% ipython --no-banner

In [1]: import numpy as np

In [2]: np.set_printoptions(suppress=True, linewidth=200)

In [3]: M = np.load("sample13.npy")

In [4]: M.round(4)
Out[4]: 
array([[ 0.9304, -0.0256, -0.0497, -0.1908, -0.1163,  0.0319, -0.0925, -0.0455],
       [-0.0256,  0.928 , -0.0489, -0.1253, -0.0548, -0.1891,  0.0034,  0.0962],
       [-0.0497, -0.0489,  0.9495, -0.1633, -0.089 , -0.0753, -0.0479,  0.0226],
       [-0.1908, -0.1253, -0.1633,  0.4279, -0.3296, -0.0892, -0.2208, -0.0255],
       [-0.1163, -0.0548, -0.089 , -0.3296,  0.8033,  0.0148, -0.1474, -0.0544],
       [ 0.0319, -0.1891, -0.0753, -0.0892,  0.0148,  0.34  ,  0.1627,  0.3838],
       [-0.0925,  0.0034, -0.0479, -0.2208, -0.1474,  0.1627,  0.8546, -0.1282],
       [-0.0455,  0.0962,  0.0226, -0.0255, -0.0544,  0.3838, -0.1282,  0.7661]])

In [5]: rng = np.random.default_rng(68)

In [6]: idx = rng.permutation(8)

In [7]: idx
Out[7]: array([6, 4, 5, 7, 1, 0, 2, 3])

In [8]: out = M[idx][:, idx]

In [9]: np.allclose(out, M)
Out[9]: False

In [10]: out.round(4)
Out[10]: 
array([[ 0.8546, -0.1474,  0.1627, -0.1282,  0.0034, -0.0925, -0.0479, -0.2208],
       [-0.1474,  0.8033,  0.0148, -0.0544, -0.0548, -0.1163, -0.089 , -0.3296],
       [ 0.1627,  0.0148,  0.34  ,  0.3838, -0.1891,  0.0319, -0.0753, -0.0892],
       [-0.1282, -0.0544,  0.3838,  0.7661,  0.0962, -0.0455,  0.0226, -0.0255],
       [ 0.0034, -0.0548, -0.1891,  0.0962,  0.928 , -0.0256, -0.0489, -0.1253],
       [-0.0925, -0.1163,  0.0319, -0.0455, -0.0256,  0.9304, -0.0497, -0.1908],
       [-0.0479, -0.089 , -0.0753,  0.0226, -0.0489, -0.0497,  0.9495, -0.1633],
       [-0.2208, -0.3296, -0.0892, -0.0255, -0.1253, -0.1908, -0.1633,  0.4279]])

In [11]: np.round(np.linalg.det(out), 4), np.round(np.linalg.det(M[idx]), 4)
Out[11]: (np.float64(0.0), np.float64(-0.0))

In [12]: np.trace(out)
Out[12]: np.float64(6.0)

In [13]: out = M + rng.integers(-2, 3, (8, 6)) @ rng.integers(-2, 3, (6, 8))

In [14]: out.round(4)
Out[14]: 
array([[ 0.9304,  7.9744,  0.9503, -9.1908,  2.8837, -5.9681,  4.9075,  0.9545],
       [ 1.9744,  2.928 ,  1.9511, -8.1253,  0.9452, -2.1891,  4.0034,  5.0962],
       [ 0.9503,  3.9511,  0.9495,  6.8367, -8.089 ,  8.9247,  1.9521, -1.9774],
       [ 3.8092, -6.1253,  3.8367, -7.5721,  4.6704, -4.0892, -2.2208,  4.9745],
       [-0.1163,  2.9452, -0.089 ,  2.6704, -1.1967,  2.0148, -0.1474, -3.0544],
       [-2.9681, -2.1891,  0.9247, -4.0892,  6.0148, -8.66  ,  1.1627,  0.3838],
       [-0.0925, -3.9966,  0.9521,  2.7792, -2.1474,  2.1627, -0.1454, -1.1282],
       [-1.0455, -5.9038, 10.0226,  3.9745, -3.0544, -0.6162,  7.8718,  3.7661]])

In [15]: np.linalg.matrix_rank(out - M, tol=1e-8)
Out[15]: np.int64(6)

In [16]: np.round(np.linalg.svd(out - M, compute_uv=False), 4) + 0
Out[16]: array([25.5213, 16.4185, 13.7429,  9.7462,  2.9389,  1.2661,  0.    ,  0.    ])

In [17]: np.abs(out - M).sum(axis=1)
Out[17]: array([33., 26., 33., 38., 13., 26., 14., 36.])

In [18]: np.round(out - M, 4)
Out[18]: 
array([[ 0.,  8.,  1., -9.,  3., -6.,  5.,  1.],
       [ 2.,  2.,  2., -8.,  1., -2.,  4.,  5.],
       [ 1.,  4.,  0.,  7., -8.,  9.,  2., -2.],
       [ 4., -6.,  4., -8.,  5., -4., -2.,  5.],
       [ 0.,  3.,  0.,  3., -2.,  2.,  0., -3.],
       [-3., -2.,  1., -4.,  6., -9.,  1.,  0.],
       [ 0., -4.,  1.,  3., -2.,  2., -1., -1.],
       [-1., -6., 10.,  4., -3., -1.,  8.,  3.]])

In [19]: evals, evecs = np.linalg.eigh(M)

In [20]: x = np.array([1, 0, 4, 4, 1, 4, 3, 7])

In [21]: np.round(evecs * np.maximum(evals, 0) @ evecs.T, 4)
Out[21]: 
array([[ 0.9304, -0.0256, -0.0497, -0.1908, -0.1163,  0.0319, -0.0925, -0.0455],
       [-0.0256,  0.928 , -0.0489, -0.1253, -0.0548, -0.1891,  0.0034,  0.0962],
       [-0.0497, -0.0489,  0.9495, -0.1633, -0.089 , -0.0753, -0.0479,  0.0226],
       [-0.1908, -0.1253, -0.1633,  0.4279, -0.3296, -0.0892, -0.2208, -0.0255],
       [-0.1163, -0.0548, -0.089 , -0.3296,  0.8033,  0.0148, -0.1474, -0.0544],
       [ 0.0319, -0.1891, -0.0753, -0.0892,  0.0148,  0.34  ,  0.1627,  0.3838],
       [-0.0925,  0.0034, -0.0479, -0.2208, -0.1474,  0.1627,  0.8546, -0.1282],
       [-0.0455,  0.0962,  0.0226, -0.0255, -0.0544,  0.3838, -0.1282,  0.7661]])

In [22]: round(float(x @ M @ x / (x @ x)), 4), round(float(evals[0]), 4), np.round(evals[-1], 4)
Out[22]: (0.6424, -0.0, np.float64(1.0))

In [23]: round(float(np.abs(M).sum(axis=1).max()), 4), round(float(np.abs(evals).max()), 4)
Out[23]: (1.6575, 1.0)

In [24]: np.round(np.linalg.eigvalsh(M[1:, 1:]), 4) + 0
Out[24]: array([0.    , 0.0696, 1.    , 1.    , 1.    , 1.    , 1.    ])

In [25]: left, s, VT = np.linalg.svd(M)

In [26]: np.argmax(s[:-1] / (s[1:] + 1e-6)) + 1
Out[26]: np.int64(6)

In [27]: out = left[:, :6] @ np.diag(s[:6]) @ VT[:6]

In [28]: round(np.abs(M - out).max(), 4)
Out[28]: np.float64(0.0)

In [29]: out.round(4)
Out[29]: 
array([[ 0.9304, -0.0256, -0.0497, -0.1908, -0.1163,  0.0319, -0.0925, -0.0455],
       [-0.0256,  0.928 , -0.0489, -0.1253, -0.0548, -0.1891,  0.0034,  0.0962],
       [-0.0497, -0.0489,  0.9495, -0.1633, -0.089 , -0.0753, -0.0479,  0.0226],
       [-0.1908, -0.1253, -0.1633,  0.4279, -0.3296, -0.0892, -0.2208, -0.0255],
       [-0.1163, -0.0548, -0.089 , -0.3296,  0.8033,  0.0148, -0.1474, -0.0544],
       [ 0.0319, -0.1891, -0.0753, -0.0892,  0.0148,  0.34  ,  0.1627,  0.3838],
       [-0.0925,  0.0034, -0.0479, -0.2208, -0.1474,  0.1627,  0.8546, -0.1282],
       [-0.0455,  0.0962,  0.0226, -0.0255, -0.0544,  0.3838, -0.1282,  0.7661]])

In [30]: np.linalg.matrix_rank(out)
Out[30]: np.int64(6)

In [31]: round(np.linalg.norm(M - out, 2), 4), np.round(s[6], 4)
Out[31]: (np.float64(0.0), np.float64(0.0))

In [32]: feats = np.load("x.npy")

In [33]: feats.round(4)
Out[33]: 
array([[ -9.5348,   2.2756,  13.2849,  -5.598 ,  17.5288, -23.0024],
       [ -8.575 ,   2.8191,  11.7978,  -4.777 ,  16.5159, -20.9093],
       [ -6.9067,   3.662 ,   9.169 ,  -3.3838,  14.5924, -17.1358],
       [ -4.7182,   4.4524,   5.6128,  -1.6613,  11.5937, -11.8135],
       [ -3.1579,   4.567 ,   2.9808,  -0.5829,   8.8353,  -7.5835],
       [ -1.9028,   3.8962,   0.8391,   0.0302,   5.7018,  -3.6739],
       [ -1.7685,   3.7288,   0.622 ,   0.0639,   5.267 ,  -3.2171],
       [ -1.374 ,   3.0214,   0.0537,   0.0911,   3.8077,  -1.8596],
       [ -1.2466,   2.7077,  -0.0865,   0.0715,   3.2803,  -1.4413],
       [ -0.729 ,   1.229 ,  -0.2568,  -0.0764,   1.2985,  -0.2825],
       [ -0.4193,   0.5625,  -0.1549,  -0.0921,   0.5712,  -0.0623],
       [  0.2441,  -0.2083,   0.0745,   0.0933,  -0.2091,  -0.0105],
       [  4.6969,   0.2437,  -0.0755,   3.2125,  -0.574 ,  -0.284 ],
       [ 11.937 ,   4.5611,  -2.4861,   9.4784,   0.8457,   0.6931],
       [ 12.6939,   5.0891,  -2.8047,  10.159 ,   1.017 ,   0.8593],
       [ 13.3463,   5.5514,  -3.0863,  10.748 ,   1.166 ,   1.0098],
       [ 16.0587,   7.5329,  -4.3174,  13.2168,   1.7946,   1.7   ],
       [ 20.7017,  11.0953,  -6.6072,  17.4995,   2.887 ,   3.0815]])

In [34]: Xs = feats - feats.mean(axis=0)

In [35]: left, s, VT = np.linalg.svd(Xs, full_matrices=False)

In [36]: round((s ** 2).sum() ** 2 / (s ** 4).sum(), 4)
Out[36]: np.float64(1.3654)

In [37]: np.round(s ** 2 / (s ** 2).sum(), 4) + 0
Out[37]: array([0.8438, 0.1423, 0.0139, 0.    , 0.    , 0.    ])

In [38]: np.round(Xs.mean(axis=0), 4) + 0
Out[38]: array([0., 0., 0., 0., 0., 0.])

In [39]: np.round(VT[0] * np.sign(VT[0, np.abs(VT[0]).argmax()]), 4)
Out[39]: array([ 0.5702,  0.0877, -0.3538,  0.4094, -0.3465,  0.5043])

In [40]: np.abs(left[:, 0]).argmax()
Out[40]: np.int64(0)

In [41]: r0, v = feats[8], feats[7]

In [42]: round(r0 @ v, 4)
Out[42]: np.float64(25.0665)

In [43]: np.round(r0 @ r0, 4)
Out[43]: np.float64(21.7361)

In [44]: p = (r0 @ v) / (r0 @ r0) * r0

In [45]: np.linalg.matrix_rank(np.outer(r0, v))
Out[45]: np.int64(1)

In [46]: p.round(4)
Out[46]: array([-1.4377,  3.1226, -0.0998,  0.0824,  3.7829, -1.6621])

In [47]: round((v - p) @ r0, 4)
Out[47]: np.float64(0.0)

In [48]: round(float(np.linalg.norm(r0 + v) ** 2 + np.linalg.norm(r0 - v) ** 2), 4)
Out[48]: 101.4415
